% ipython --no-banner

In [1]: import numpy as np

In [2]: np.set_printoptions(precision=2, suppress=True, linewidth=160, legacy="1.25")

In [3]: mat = np.loadtxt("data.csv", delimiter=",")

In [4]: mat
Out[4]: 
array([[0., 0., 0., 1., 0.],
       [0., 0., 1., 0., 0.],
       [0., 1., 0., 0., 0.],
       [0., 0., 0., 0., 1.],
       [1., 0., 0., 0., 0.]])

In [5]: # keeps lengths

In [6]: np.linalg.matrix_power(mat, 100)
Out[6]: 
array([[0., 0., 0., 1., 0.],
       [0., 1., 0., 0., 0.],
       [0., 0., 1., 0., 0.],
       [0., 0., 0., 0., 1.],
       [1., 0., 0., 0., 0.]])

In [7]: mat.sum(axis=1)
Out[7]: array([1., 1., 1., 1., 1.])

In [8]: p = np.eye(5)[3]

In [9]: for _ in range(5):
   ...:     p = p @ mat
   ...:     print(p.round(2))
   ...: 
[0. 0. 0. 0. 1.]
[1. 0. 0. 0. 0.]
[0. 0. 0. 1. 0.]
[0. 0. 0. 0. 1.]
[1. 0. 0. 0. 0.]

In [10]: rng = np.random.default_rng(3)

In [11]: out = mat + rng.integers(-2, 3, (5, 1)) @ rng.integers(-2, 3, (1, 5))

In [12]: out
Out[12]: 
array([[ 4.,  4.,  0., -3., -4.],
       [-4., -4.,  1.,  4.,  4.],
       [-4., -3.,  0.,  4.,  4.],
       [-2., -2.,  0.,  2.,  3.],
       [-3., -4.,  0.,  4.,  4.]])

In [13]: np.round(np.linalg.svd(out - mat, compute_uv=False), 2) + 0
Out[13]: array([16.49,  0.  ,  0.  ,  0.  ,  0.  ])

In [14]: round(float(np.linalg.norm(out[1] - out[0])), 2)
Out[14]: 15.56

In [15]: np.round(np.linalg.norm(out, "nuc"), 2)
Out[15]: 19.49

In [16]: np.linalg.norm(out, axis=0)
Out[16]: array([7.81, 7.81, 1.  , 7.81, 8.54])

In [17]: np.round(np.linalg.norm(out, 2), 2)
Out[17]: 15.93

In [18]: out[1] @ out[0]
Out[18]: -60.0

In [19]: np.round(np.linalg.norm(out, 1), 2), np.round(np.linalg.norm(out, np.inf), 2)
Out[19]: (19.0, 17.0)

In [20]: out = np.linalg.inv(mat)

In [21]: np.round(np.linalg.slogdet(mat)[0], 2)
Out[21]: -1.0

In [22]: np.allclose(out, mat.T)
Out[22]: True

In [23]: x = np.array([1, 2, 2, 3, 3])

In [24]: target = mat @ x

In [25]: coef, lr = np.zeros(5), 1 / np.linalg.norm(mat, 2) ** 2

In [26]: for i in range(25):
    ...:     coef -= lr * mat.T @ (mat @ coef - target)
    ...:     if i % 5 == 0: print(i, round(np.linalg.norm(mat @ coef - target), 2))
    ...: 
0 0.0
5 0.0
10 0.0
15 0.0
20 0.0

In [27]: round(np.linalg.cond(mat), 2)
Out[27]: 1.0

In [28]: coef
Out[28]: array([1., 2., 2., 3., 3.])

In [29]: W2 = np.array([[0, 1, 1, 0], [0, 1, 3, 3], [1, 0, 0, 1], [1, 1, 1, 3]])

In [30]: data = (rng.random((23, 4)) < 0.25) @ W2

In [31]: data
Out[31]: 
array([[1, 0, 0, 1],
       [0, 1, 1, 0],
       [0, 0, 0, 0],
       [1, 1, 1, 3],
       [0, 0, 0, 0],
       [1, 1, 1, 3],
       [1, 0, 0, 1],
       [0, 1, 3, 3],
       [1, 0, 0, 1],
       [0, 0, 0, 0],
       [1, 0, 0, 1],
       [1, 0, 0, 1],
       [0, 0, 0, 0],
       [2, 1, 1, 4],
       [0, 0, 0, 0],
       [1, 1, 1, 1],
       [0, 0, 0, 0],
       [1, 2, 4, 6],
       [1, 3, 5, 6],
       [0, 0, 0, 0],
       [0, 1, 3, 3],
       [0, 1, 1, 0],
       [0, 0, 0, 0]])

In [32]: Xc = data - data.mean(axis=0)

In [33]: left, sig, vt = np.linalg.svd(Xc, full_matrices=False)

In [34]: np.searchsorted(np.cumsum(sig ** 2) / (sig ** 2).sum(), 0.9) + 1
Out[34]: 2

In [35]: np.round(Xc.mean(axis=0), 2) + 0
Out[35]: array([0., 0., 0., 0.])

In [36]: (np.sign(left[:, 0]) == np.sign(left[0, 0])).astype(int)
Out[36]: array([1, 1, 1, 0, 1, 0, 1, 0, 1, 1, 1, 1, 1, 0, 1, 1, 1, 0, 0, 1, 0, 1, 1])

In [37]: Xc = data - data.mean(axis=0)

In [38]: evecs = np.linalg.svd(Xc)[2][:1]

In [39]: out = Xc - Xc @ evecs.T @ evecs

In [40]: out.std(axis=0)
Out[40]: array([0.52, 0.31, 0.48, 0.36])

In [41]: np.diag(evecs.T @ evecs)
Out[41]: array([0.01, 0.09, 0.31, 0.59])

In [42]: np.linalg.norm(out, axis=1).round(6).argmax()
Out[42]: 13

In [43]: W0 = np.load("layer6.npy")

In [44]: W0
Out[44]: 
array([[ 4,  4,  0],
       [10, 13,  0],
       [ 6,  7,  0],
       [ 6,  7,  0],
       [ 2,  1,  2],
       [12, 16,  0],
       [ 2,  1,  2],
       [ 4,  4,  0],
       [ 6,  7,  0],
       [12, 16,  0],
       [12, 16,  0],
       [10, 13,  0],
       [12, 16,  0],
       [12, 16,  0],
       [ 6,  7,  0]])

In [45]: def softmax(z):
    ...:     e = np.exp(z - z.max(axis=-1, keepdims=True))
    ...:     return e / e.sum(axis=-1, keepdims=True)
    ...: 

In [46]: np.round(softmax(W0[1] + -2), 2) + 0
Out[46]: array([0.05, 0.95, 0.  ])

In [47]: np.round(softmax(10 * W0[1]), 2) + 0
Out[47]: array([0., 1., 0.])

In [48]: S = W0 @ W0.T / np.sqrt(3)

In [49]: softmax(S).round(6).argmax(axis=1)
Out[49]: array([5, 5, 5, 5, 5, 5, 5, 5, 5, 5, 5, 5, 5, 5, 5])

In [50]: np.round(softmax(S)[1] @ W0, 2) + 0
Out[50]: array([12., 16.,  0.])

In [51]: Xc = W0 - W0.mean(axis=0)

In [52]: left, sig, vt = np.linalg.svd(Xc, full_matrices=False)

In [53]: np.round(np.abs(vt[-1]), 2) + 0
Out[53]: array([0.83, 0.55, 0.  ])

In [54]: vt[0] * np.sign(vt[0, np.abs(vt[0]).argmax()])
Out[54]: array([ 0.55,  0.83, -0.06])

In [55]: np.round(Xc.mean(axis=0), 2) + 0
Out[55]: array([0., 0., 0.])

In [56]: np.abs(vt[0]).argmax()
Out[56]: 1

In [57]: np.round(sig ** 2 / (sig ** 2).sum(), 2) + 0
Out[57]: array([0.99, 0.01, 0.  ])

In [58]: np.linalg.matrix_rank(Xc)
Out[58]: 2

In [59]: feats = np.loadtxt("w.csv", delimiter=",")

In [60]: feats
Out[60]: 
array([[0.33, 0.17, 0.28, 0.17, 0.06],
       [0.08, 0.33, 0.08, 0.25, 0.25],
       [0.08, 0.25, 0.17, 0.33, 0.17],
       [0.  , 0.23, 0.38, 0.31, 0.08],
       [0.24, 0.29, 0.24, 0.  , 0.24]])

In [61]: u = np.array([-3, 1, 2])

In [62]: np.correlate(feats[2], feats[3], "full")
Out[62]: array([0.01, 0.04, 0.12, 0.19, 0.24, 0.22, 0.14, 0.04, 0.  ])

In [63]: np.convolve(feats[2], u)
Out[63]: array([-0.25, -0.67, -0.08, -0.33,  0.17,  0.83,  0.33])

In [64]: J = np.loadtxt("a.csv", delimiter=",")

In [65]: J
Out[65]: 
array([[-0.5,  0.4, -1. ,  0.2],
       [ 0.3,  0.3,  0.4, -0.6],
       [-0.7,  0.3,  0.6,  0.7]])

In [66]: J - J[0]
Out[66]: 
array([[ 0. ,  0. ,  0. ,  0. ],
       [ 0.8, -0.1,  1.4, -0.8],
       [-0.2, -0.1,  1.6,  0.5]])

In [67]: J.sum(axis=1)
Out[67]: array([-0.9,  0.4,  0.9])

In [68]: round(np.linalg.norm(J), 2)
Out[68]: 1.89

In [69]: np.count_nonzero(J)
Out[69]: 12

In [70]: np.unravel_index(np.abs(J).argmax(), J.shape)
Out[70]: (0, 2)

In [71]: J.mean(axis=0)
Out[71]: array([-0.3 ,  0.33,  0.  ,  0.1 ])

In [72]: J.shape
Out[72]: (3, 4)
